% python3 -q
>>> import numpy as np
>>> import numpy.linalg as la
>>> np.set_printoptions(precision=3, suppress=True, linewidth=140, legacy="1.25")
>>> J = np.load("sample10.npy")
>>> print(J)
[[1 1 0 0 0 0]
 [0 0 0 0 0 0]
 [1 2 0 0 0 0]
 [0 0 1 1 0 0]
 [0 0 0 0 0 0]
 [0 0 1 2 0 0]
 [0 0 0 0 1 1]
 [0 0 0 0 0 0]
 [0 0 0 0 1 2]]
>>> # row 4 repeats row 1
>>> x0 = np.array([-2, 2, -2, -1, 1, 2])
>>> h = np.maximum(J @ x0, 0)
>>> print(np.tanh(J @ x0))
[ 0.     0.     0.964 -0.995  0.    -0.999  0.995  0.     1.   ]
>>> print(np.maximum(J @ x0, 0) - np.maximum(-J @ x0, 0))
[ 0  0  2 -3  0 -4  3  0  5]
>>> print(np.maximum(J @ (3 * x0), 0))
[ 0  0  6  0  0  0  9  0 15]
>>> print(h)
[0 0 2 0 0 0 3 0 5]
>>> print(J * (h > 1e-9)[:, None])
[[0 0 0 0 0 0]
 [0 0 0 0 0 0]
 [1 2 0 0 0 0]
 [0 0 0 0 0 0]
 [0 0 0 0 0 0]
 [0 0 0 0 0 0]
 [0 0 0 0 1 1]
 [0 0 0 0 0 0]
 [0 0 0 0 1 2]]
>>> F = np.load("data.npy")
>>> print(F)
[[0.148 0.148 0.125 0.193 0.057 0.102 0.193]
 [0.148 0.148 0.125 0.193 0.057 0.102 0.193]
 [0.125 0.125 0.106 0.164 0.048 0.087 0.164]
 [0.193 0.193 0.164 0.253 0.074 0.134 0.253]
 [0.057 0.057 0.048 0.074 0.022 0.039 0.074]
 [0.102 0.102 0.087 0.134 0.039 0.071 0.134]
 [0.193 0.193 0.164 0.253 0.074 0.134 0.253]]
>>> vals, vecs = la.eigh(F)
>>> print((vals > 1e-8).sum(), (vals < -1e-8).sum())
1 0
>>> print(np.round(la.svd(F, compute_uv=False), 3) + 0)
[1. 0. 0. 0. 0. 0. 0.]
>>> print(np.abs(vecs[:, -1]))
[0.385 0.385 0.325 0.503 0.148 0.266 0.503]
>>> print(la.eigvalsh(F + 4 * np.eye(7)))
[4. 4. 4. 4. 4. 4. 5.]
>>> print(np.abs(vecs[:, -1]).round(6).argmax())
3
>>> print(round(vals.sum(), 3), np.trace(F))
1.0 1.0
>>> print(np.unique(vals.round(6) + 0, return_counts=True)[1])
[6 1]
>>> print(vecs @ np.diag(vals) @ vecs.T)
[[0.148 0.148 0.125 0.193 0.057 0.102 0.193]
 [0.148 0.148 0.125 0.193 0.057 0.102 0.193]
 [0.125 0.125 0.106 0.164 0.048 0.087 0.164]
 [0.193 0.193 0.164 0.253 0.074 0.134 0.253]
 [0.057 0.057 0.048 0.074 0.022 0.039 0.074]
 [0.102 0.102 0.087 0.134 0.039 0.071 0.134]
 [0.193 0.193 0.164 0.253 0.074 0.134 0.253]]
>>> vals, vecs = la.eigh(F)
>>> x0 = np.array([2, -3, 1, -1, -3, 0, 1])
>>> print((np.sign(vecs[:, -1].round(6)) == np.sign(vecs[0, -1].round(6))).astype(int))
[1 1 1 1 1 1 1]
>>> print(np.round(x0 @ F @ x0 / (x0 @ x0), 3), round(float(vals[0]), 3), round(vals[-1], 3))
0.01 -0.0 1.0
>>> print(vecs * np.abs(vals) @ vecs.T)
[[0.148 0.148 0.125 0.193 0.057 0.102 0.193]
 [0.148 0.148 0.125 0.193 0.057 0.102 0.193]
 [0.125 0.125 0.106 0.164 0.048 0.087 0.164]
 [0.193 0.193 0.164 0.253 0.074 0.134 0.253]
 [0.057 0.057 0.048 0.074 0.022 0.039 0.074]
 [0.102 0.102 0.087 0.134 0.039 0.071 0.134]
 [0.193 0.193 0.164 0.253 0.074 0.134 0.253]]
>>> print(round(float(np.abs(F).sum(axis=1).max()), 3), round(np.abs(vals).max(), 3))
1.264 1.0
>>> print(np.round(np.sort(np.abs(la.eigvals(F))), 3) + 0)
[0. 0. 0. 0. 0. 0. 1.]
>>> print(F @ F)
[[0.148 0.148 0.125 0.193 0.057 0.102 0.193]
 [0.148 0.148 0.125 0.193 0.057 0.102 0.193]
 [0.125 0.125 0.106 0.164 0.048 0.087 0.164]
 [0.193 0.193 0.164 0.253 0.074 0.134 0.253]
 [0.057 0.057 0.048 0.074 0.022 0.039 0.074]
 [0.102 0.102 0.087 0.134 0.039 0.071 0.134]
 [0.193 0.193 0.164 0.253 0.074 0.134 0.253]]
>>> print((F + F.T) / 2)
[[0.148 0.148 0.125 0.193 0.057 0.102 0.193]
 [0.148 0.148 0.125 0.193 0.057 0.102 0.193]
 [0.125 0.125 0.106 0.164 0.048 0.087 0.164]
 [0.193 0.193 0.164 0.253 0.074 0.134 0.253]
 [0.057 0.057 0.048 0.074 0.022 0.039 0.074]
 [0.102 0.102 0.087 0.134 0.039 0.071 0.134]
 [0.193 0.193 0.164 0.253 0.074 0.134 0.253]]
>>> print(np.trace(F))
1.0
>>> print(np.allclose(F, F.T))
True
>>> la.determinant(F)
Traceback (most recent call last):
  File "<python-input-35>", line 1, in <module>
    la.determinant(F)
    ^^^^^^^^^^^^^^
AttributeError: module 'numpy.linalg' has no attribute 'determinant'
>>> U, s, vt = la.svd(F)
>>> print(np.argmax(s[:-1] / (s[1:] + 1e-6)) + 1)
1
>>> print(s.round(3) + 0)
[1. 0. 0. 0. 0. 0. 0.]
>>> other = U[:, :1] @ np.diag(s[:1]) @ vt[:1]
>>> print(other)
[[0.148 0.148 0.125 0.193 0.057 0.102 0.193]
 [0.148 0.148 0.125 0.193 0.057 0.102 0.193]
 [0.125 0.125 0.106 0.164 0.048 0.087 0.164]
 [0.193 0.193 0.164 0.253 0.074 0.134 0.253]
 [0.057 0.057 0.048 0.074 0.022 0.039 0.074]
 [0.102 0.102 0.087 0.134 0.039 0.071 0.134]
 [0.193 0.193 0.164 0.253 0.074 0.134 0.253]]
>>> print(la.matrix_rank(F, rtol=0.05))
1
>>> print(la.matrix_rank(other))
1
>>> print(np.round(la.norm(F - other) / la.norm(F), 3))
0.0
>>> other = np.array([[1, 2, 3],
...     [3, 1, 0],
...     [-2, 2, 2],
...     [-3, -1, 0],
...     [0, 0, 0],
...     [-1, -1, -3],
...     [2, -2, -1]])
>>> print(np.vstack([F, other.T]).shape)
(10, 7)
>>> print(np.einsum("ij,ij->i", F, F))
[0.148 0.148 0.106 0.253 0.022 0.071 0.253]
>>> print(np.einsum("ij->j", F))
[0.967 0.967 0.818 1.264 0.372 0.669 1.264]
>>> print(la.matrix_rank(F @ other))
1
>>> K = np.array([[0, -1, -2, 6, 2, 1],
...     [2, -1, 2, 6, 2, -2],
...     [-2, 0, -1, 6, 2, 2],
...     [2, -1, 1, 3, 1, 1],
...     [1, 0, -1, -6, -2, -2]])
>>> print(K)
[[ 0 -1 -2  6  2  1]
 [ 2 -1  2  6  2 -2]
 [-2  0 -1  6  2  2]
 [ 2 -1  1  3  1  1]
 [ 1  0 -1 -6 -2 -2]]
>>> th = np.radians(15)
>>> r_ = np.eye(6)
>>> r_[0, 0] = r_[2, 2] = np.cos(th)
>>> r_[0, 2], r_[2, 0] = -np.sin(th), np.sin(th)
>>> print(r_)
[[ 0.966  0.    -0.259  0.     0.     0.   ]
 [ 0.     1.     0.     0.     0.     0.   ]
 [ 0.259  0.     0.966  0.     0.     0.   ]
 [ 0.     0.     0.     1.     0.     0.   ]
 [ 0.     0.     0.     0.     1.     0.   ]
 [ 0.     0.     0.     0.     0.     1.   ]]
>>> other = K @ r_.T
>>> print(np.allclose(la.norm(K, axis=1), la.norm(other, axis=1)))
True
>>> print(other)
[[ 0.518 -1.    -1.932  6.     2.     1.   ]
 [ 1.414 -1.     2.449  6.     2.    -2.   ]
 [-1.673  0.    -1.484  6.     2.     2.   ]
 [ 1.673 -1.     1.484  3.     1.     1.   ]
 [ 1.225  0.    -0.707 -6.    -2.    -2.   ]]
>>> print(la.svd(K, compute_uv=False), la.svd(other, compute_uv=False))
[13.212  5.109  2.469  2.061  0.028] [13.212  5.109  2.469  2.061  0.028]
>>> print(np.abs(other - K).max(axis=0))
[0.586 0.    0.484 0.    0.    0.   ]
>>> print(np.round(la.det(r_), 3), np.round(np.trace(r_), 3))
1.0 5.932
>>> print(np.allclose(K @ K.T, other @ other.T))
True
>>> rng = np.random.default_rng(5735)
>>> idx = rng.permutation(7)
>>> print(idx)
[4 2 1 0 6 3 5]
>>> other = F[idx][:, idx]
>>> print(np.allclose(other, F))
False
>>> print(round(float(la.det(other)), 3), np.round(la.det(F[idx]), 3))
-0.0 0.0
>>> print(np.trace(other))
1.0
>>> print(other)
[[0.022 0.048 0.057 0.057 0.074 0.074 0.039]
 [0.048 0.106 0.125 0.125 0.164 0.164 0.087]
 [0.057 0.125 0.148 0.148 0.193 0.193 0.102]
 [0.057 0.125 0.148 0.148 0.193 0.193 0.102]
 [0.074 0.164 0.193 0.193 0.253 0.253 0.134]
 [0.074 0.164 0.193 0.193 0.253 0.253 0.134]
 [0.039 0.087 0.102 0.102 0.134 0.134 0.071]]
>>> W0 = np.loadtxt("block18.csv", delimiter=",")
>>> print(W0)
[[ 4. -2. -2.  3.  0. -3.  3.]
 [-1.  2. -1. -2. -2. -3.  0.]
 [ 0.  0.  0.  0.  0.  0.  0.]
 [-1. -5.  2.  4.  3. -2.  6.]
 [-1. -2.  2.  3.  2. -8.  0.]
 [ 1. -3.  2.  3.  1.  1.  3.]
 [-2. -3.  3.  2.  2.  1.  3.]
 [ 3. -2.  1.  2.  0. -1. -4.]
 [ 8. -6.  3.  1.  1. -3. -1.]
 [ 3.  0. -1.  1. -1.  0.  0.]
 [ 1. -2. -1.  2.  1. -3.  3.]
 [ 3. -9.  7.  2.  4. -2.  2.]
 [ 0. -4.  3.  5.  4. -5.  0.]
 [-3.  1.  1.  2.  1.  0. -3.]
 [ 2. -1.  0. -3. -2. -4. -1.]
 [ 0.  0.  0.  0.  0.  0.  0.]
 [ 6. -3.  0.  0. -1. -1. -1.]
 [-1.  2. -1. -2. -2. -3.  0.]
 [-2. -1.  0.  4.  2. -3.  0.]
 [ 6. -3. -2.  0. -2. -7.  2.]
 [ 1. -3.  2.  3.  1.  1.  3.]
 [ 3.  0. -1.  1. -1.  0.  0.]
 [-5. -2.  4.  4.  3.  1.  0.]
 [ 3.  0. -1.  1. -1.  0.  0.]
 [ 0.  1.  0.  3.  0.  0. -3.]
 [-2. -1.  0.  4.  2. -3.  0.]
 [ 6. -3.  0.  0. -1. -1. -1.]
 [ 0. -2.  2.  1.  1. -1. -4.]
 [-3. -5.  7.  5.  5. -1.  0.]
 [ 6. -7.  3.  5.  3. -6. -1.]
 [ 2. -3.  1.  1.  1. -8.  3.]
 [ 0. -2.  0.  1.  0. -7. -1.]
 [ 0. -1.  1.  1. -1. -2.  3.]
 [-1.  0.  1. -1. -1. -4. -4.]
 [ 1. -2. -1.  2.  1. -3.  3.]]
>>> x0 = np.array([2, 2, 1, 1, 0, 2, 0])
>>> target = W0 @ x0
>>> print(np.round(la.solve(W0.T @ W0, W0.T @ target), 3) + 0)
[2. 2. 1. 1. 0. 2. 0.]
>>> print(target)
[ -1.  -7.   0. -10. -17.   3.  -3.   3.   2.   6.  -7.  -7. -10.  -1.  -9.   0.   4.  -7.  -8. -10.   3.   6.  -4.   6.   5.  -8.   4.
  -3.  -6.  -6. -16. -17.  -4. -10.  -7.]
>>> target = target + 0.1 * rng.normal(size=35)
>>> print(target)
[ -0.948  -6.831   0.137 -10.004 -16.966   3.07   -3.122   3.106   1.975   5.991  -7.004  -7.065 -10.301  -0.892  -9.096  -0.059   3.756
  -7.011  -7.88  -10.022   3.037   5.899  -4.082   5.938   4.956  -7.848   3.82   -2.984  -5.931  -6.041 -15.766 -17.026  -4.048 -10.071
  -6.866]
>>> b, *_ = la.lstsq(W0, target)
>>> print(np.round(W0.T @ (target - W0 @ b), 3) + 0)
[0. 0. 0. 0. 0. 0. 0.]
>>> print(b.round())
[2. 2. 1. 1. 0. 2. 0.]
>>> print([round(float(la.norm(la.solve(W0.T @ W0 + lam * np.eye(7), W0.T @ target))), 2) for lam in (0, 1, 10, 100)])
[3.75, 3.51, 2.77, 1.82]
>>> print(b)
[2.001 2.026 1.001 1.003 0.019 1.99  0.01 ]
